$ python3 -q
>>> import numpy as np
>>> np.set_printoptions(precision=2, suppress=True, linewidth=100, sign=" ")
>>> tidy = lambda a: np.round(a, 2) + 0
>>> A = np.diag(np.array([0, -3]))
>>> A
array([[ 0,  0],
       [ 0, -3]])
>>> tidy(np.linalg.norm(A, axis=0))
array([ 0.,  3.])
>>> tidy(np.linalg.pinv(A))
array([[ 0.  ,  0.  ],
       [ 0.  , -0.33]])
>>> A[:, 1] @ A[:, 0]
np.int64(0)
>>> tidy(np.linalg.svd(A, compute_uv=False))
array([ 3.,  0.])
>>> A @ A.T
array([[ 0,  0],
       [ 0,  9]])
>>> tidy(np.linalg.det(2 * A)), tidy(np.linalg.det(A))
(np.float64(0.0), np.float64(0.0))
>>> np.kron(np.eye(2, dtype=int), A)
array([[ 0,  0,  0,  0],
       [ 0, -3,  0,  0],
       [ 0,  0,  0,  0],
       [ 0,  0,  0, -3]])
>>> tidy(np.linalg.det(A[::-1]))
np.float64(0.0)
>>> np.einsum("ii->", A)
np.int64(-3)
>>> A @ A
array([[ 0,  0],
       [ 0,  9]])
>>> np.linalg.matrix_rank(A - A[0, 0] * np.eye(2))
np.int64(1)
>>> J = np.loadtxt("a.csv", delimiter=",")
>>> tidy(J)
array([[-1.  , -0.27,  0.3 ,  0.21,  0.15, -0.03, -0.03],
       [-0.27, -0.7 ,  0.41,  0.25,  0.02, -0.14,  0.65],
       [ 0.3 ,  0.41, -0.79,  0.02,  0.36,  0.34, -0.2 ],
       [ 0.21,  0.25,  0.02, -1.05,  0.18,  0.22, -0.2 ],
       [ 0.15,  0.02,  0.36,  0.18, -0.69,  0.15, -0.11],
       [-0.03, -0.14,  0.34,  0.22,  0.15, -1.03,  0.09],
       [-0.03,  0.65, -0.2 , -0.2 , -0.11,  0.09, -0.73]])
>>> Uu, sig, VT = np.linalg.svd(J)
>>> V = VT[:(sig > 1e-8).sum()]
>>> rng = np.random.default_rng(2540)
>>> vec = J[4] + 5 * J[2] + rng.integers(2) * np.eye(7)[3]
>>> tidy(vec)
array([ 1.64,  2.08, -3.6 ,  1.28,  1.09,  1.83, -1.12])
>>> tidy(np.diag(V.T @ V))
array([ 0.88,  0.43,  0.6 ,  0.91,  0.69,  0.91,  0.57])
>>> np.linalg.matrix_rank(np.vstack([J, vec]))
np.int64(6)
>>> np.allclose(V.T @ V @ vec, vec)
False
>>> tidy(np.linalg.norm(vec - V.T @ V @ vec))
np.float64(0.29)
>>> W1 = np.array([[-2, -2, 1, 1, 2, 1],
...     [2, -1, 1, -2, 0, 0],
...     [-1, -1, 1, 2, -1, -2],
...     [-1, -1, -1, -1, -1, -2],
...     [-2, -2, 2, -1, 1, 0],
...     [2, 0, 2, -1, 2, 2],
...     [1, 1, 0, -1, -1, -2]])
>>> beta = np.array([0, 1, -1, -3, 0, 2])
>>> H = np.maximum(J @ W1 + beta, 0)
>>> np.linalg.matrix_rank(H)
np.int64(5)
>>> tidy((H > 0).mean(axis=0))
array([ 0.71,  0.86,  0.29,  0.  ,  0.43,  0.57])
>>> (H > 0).astype(int)
array([[ 1,  1,  0,  0,  0,  0],
       [ 0,  1,  0,  0,  0,  0],
       [ 1,  0,  1,  0,  1,  1],
       [ 1,  1,  1,  0,  1,  1],
       [ 1,  1,  0,  0,  0,  1],
       [ 0,  1,  0,  0,  0,  0],
       [ 1,  1,  0,  0,  1,  1]])
>>> basis = np.array([[0, 3], [3, 0], [1, 2], [0, 0], [0, 2], [2, 1]])
>>> tidy(H @ basis)
array([[  7.28,   1.63],
       [  6.58,   0.  ],
       [ 10.11,  12.95],
       [ 13.99,  15.31],
       [  7.43,   3.91],
       [  1.3 ,   0.  ],
       [  9.71,  10.93]])
